$ python -q
>>> import numpy as np
>>> from numpy import linalg as LA
>>> np.set_printoptions(suppress=True, linewidth=140)
>>> M = np.load("a.npy")
>>> M
array([[ 3,  9,  7],
       [ 4, 12,  2],
       [ 4, 12,  8]])
>>> U, sv, vt = LA.svd(M)
>>> V = vt[:(sv > 1e-8).sum()]
>>> rng = np.random.default_rng(387334)
>>> vec = M[0] + 3 * M[1] + rng.integers(2) * np.eye(3)[1]
>>> vec
array([15., 45., 13.])
>>> round(LA.norm(vec - V.T @ V @ vec), 2)
np.float64(0.0)
>>> np.allclose(V.T @ V @ vec, vec)
True
>>> np.unique(M.round(6), axis=0).shape
(3, 3)
>>> LA.lstsq(M[:-1].T, M[-1])[2]
np.int32(2)
>>> th = np.radians(30)
>>> Rm = np.eye(3)
>>> Rm[1, 1] = Rm[0, 0] = np.cos(th)
>>> Rm[1, 0], Rm[0, 1] = -np.sin(th), np.sin(th)
>>> Rm.round(2)
array([[ 0.87,  0.5 ,  0.  ],
       [-0.5 ,  0.87,  0.  ],
       [ 0.  ,  0.  ,  1.  ]])
>>> M2 = M @ Rm.T
>>> np.allclose(LA.norm(M, axis=1), LA.norm(M2, axis=1))
True
>>> np.allclose(M @ M.T, M2 @ M2.T)
True
>>> np.round(LA.svd(M, compute_uv=False), 2) + 0, np.round(LA.svd(M2, compute_uv=False), 2) + 0
(array([22.49,  4.61,  0.  ]), array([22.49,  4.61,  0.  ]))
>>> M2.round(2)
array([[7.1 , 6.29, 7.  ],
       [9.46, 8.39, 2.  ],
       [9.46, 8.39, 8.  ]])
>>> np.round(np.abs(M2 - M).max(axis=0), 2)
array([5.46, 3.61, 0.  ])
>>> M2 = M / LA.norm(M, axis=1, keepdims=True)
>>> gram = M2 @ M2.T
>>> gram[2].round(2)
array([1.  , 0.92, 1.  ])
>>> gram.round(2)
array([[1.  , 0.89, 1.  ],
       [0.89, 1.  , 0.92],
       [1.  , 0.92, 1.  ]])
>>> (gram - 2 * np.eye(3)).round(6).argmax(axis=1)
array([2, 2, 0])
>>> evals, V = LA.eigh(gram)
>>> vec = np.array([-5, 2, 2])
>>> np.round(V * np.maximum(evals, 0) @ V.T, 2)
array([[1.  , 0.89, 1.  ],
       [0.89, 1.  , 0.92],
       [1.  , 0.92, 1.  ]])
>>> np.round(vec @ gram @ vec, 2)
np.float64(2.65)
>>> np.round(LA.eigvalsh(gram[1:, 1:]), 2)
array([0.08, 1.92])
>>> np.round(np.abs(gram).sum(axis=1).max(), 2), round(float(np.abs(evals).max()), 2)
(np.float64(2.92), 2.87)
>>> np.round(V * np.abs(evals) @ V.T, 2)
array([[1.  , 0.89, 1.  ],
       [0.89, 1.  , 0.92],
       [1.  , 0.92, 1.  ]])
>>> X = np.tanh(np.array([[-1.3, 0.9],
...     [-2.4, 1.0],
...     [-0.6, -0.2],
...     [-0.6, 0.7],
...     [0.4, -1.3],
...     [-0.8, 0.6],
...     [-0.2, 1.1],
...     [-1.3, 0.4],
...     [0.6, -2.2],
...     [0.6, 1.1]]) @ np.array([[0.0, -1.6, 0.6, -0.3], [-1.4, -0.4, -0.3, 0.6]]))
>>> X.round(2)
array([[-0.85,  0.94, -0.78,  0.73],
       [-0.89,  1.  , -0.94,  0.87],
       [ 0.27,  0.78, -0.29,  0.06],
       [-0.75,  0.59, -0.52,  0.54],
       [ 0.95, -0.12,  0.56, -0.72],
       [-0.69,  0.78, -0.58,  0.54],
       [-0.91, -0.12, -0.42,  0.62],
       [-0.51,  0.96, -0.72,  0.56],
       [ 1.  , -0.08,  0.77, -0.91],
       [-0.91, -0.89,  0.03,  0.45]])
>>> hat = X @ LA.solve(X.T @ X, X.T)
>>> np.allclose(hat @ hat, hat)
True
>>> round(float(np.trace(hat)), 2)
4.0
>>> np.round(np.diag(hat), 2)
array([0.25, 0.28, 0.68, 0.28, 0.16, 0.27, 0.29, 0.2 , 0.69, 0.9 ])
>>> data = np.loadtxt("mat.csv", delimiter=",")
>>> data.round(2)
array([[0.03, 0.28, 0.1 , 0.03, 0.14, 0.1 , 0.31],
       [0.16, 0.26, 0.13, 0.06, 0.03, 0.23, 0.13],
       [0.1 , 0.2 , 0.1 , 0.1 , 0.3 , 0.15, 0.05],
       [0.15, 0.1 , 0.1 , 0.35, 0.05, 0.1 , 0.15],
       [0.11, 0.18, 0.07, 0.14, 0.21, 0.14, 0.14],
       [0.07, 0.07, 0.26, 0.  , 0.04, 0.22, 0.33],
       [0.05, 0.21, 0.21, 0.15, 0.15, 0.18, 0.05]])
>>> np.round(LA.matrix_power(data, 2), 2)
array([[0.1 , 0.2 , 0.15, 0.11, 0.13, 0.18, 0.13],
       [0.1 , 0.19, 0.16, 0.08, 0.11, 0.18, 0.19],
       [0.11, 0.18, 0.13, 0.11, 0.13, 0.17, 0.17],
       [0.1 , 0.17, 0.13, 0.17, 0.11, 0.14, 0.17],
       [0.1 , 0.18, 0.14, 0.12, 0.12, 0.16, 0.17],
       [0.08, 0.18, 0.17, 0.09, 0.16, 0.18, 0.14],
       [0.11, 0.17, 0.14, 0.12, 0.13, 0.17, 0.16]])
>>> np.round((data - data.T) / 2, 2) + 0
array([[ 0.  ,  0.06,  0.  , -0.06,  0.02,  0.01,  0.13],
       [-0.06,  0.  , -0.04, -0.02, -0.07,  0.08, -0.04],
       [ 0.  ,  0.04,  0.  ,  0.  ,  0.11, -0.05, -0.08],
       [ 0.06,  0.02,  0.  ,  0.  , -0.05,  0.05,  0.  ],
       [-0.02,  0.07, -0.11,  0.05,  0.  ,  0.05, -0.01],
       [-0.01, -0.08,  0.05, -0.05, -0.05,  0.  ,  0.08],
       [-0.13,  0.04,  0.08,  0.  ,  0.01, -0.08,  0.  ]])
>>> round(float(np.trace(data)), 2)
1.23
>>> np.round((data + data.T) / 2, 2)
array([[0.03, 0.22, 0.1 , 0.09, 0.12, 0.09, 0.18],
       [0.22, 0.26, 0.16, 0.08, 0.11, 0.15, 0.17],
       [0.1 , 0.16, 0.1 , 0.1 , 0.19, 0.2 , 0.13],
       [0.09, 0.08, 0.1 , 0.35, 0.1 , 0.05, 0.15],
       [0.12, 0.11, 0.19, 0.1 , 0.21, 0.09, 0.15],
       [0.09, 0.15, 0.2 , 0.05, 0.09, 0.22, 0.26],
       [0.18, 0.17, 0.13, 0.15, 0.15, 0.26, 0.05]])
>>> np.allclose(data, data.T)
False
>>> np.round(np.sort(np.abs(LA.eigvals(data))), 2)
array([0.09, 0.1 , 0.1 , 0.17, 0.17, 0.26, 1.  ])
>>> np.round(data @ data, 2)
array([[0.1 , 0.2 , 0.15, 0.11, 0.13, 0.18, 0.13],
       [0.1 , 0.19, 0.16, 0.08, 0.11, 0.18, 0.19],
       [0.11, 0.18, 0.13, 0.11, 0.13, 0.17, 0.17],
       [0.1 , 0.17, 0.13, 0.17, 0.11, 0.14, 0.17],
       [0.1 , 0.18, 0.14, 0.12, 0.12, 0.16, 0.17],
       [0.08, 0.18, 0.17, 0.09, 0.16, 0.18, 0.14],
       [0.11, 0.17, 0.14, 0.12, 0.13, 0.17, 0.16]])
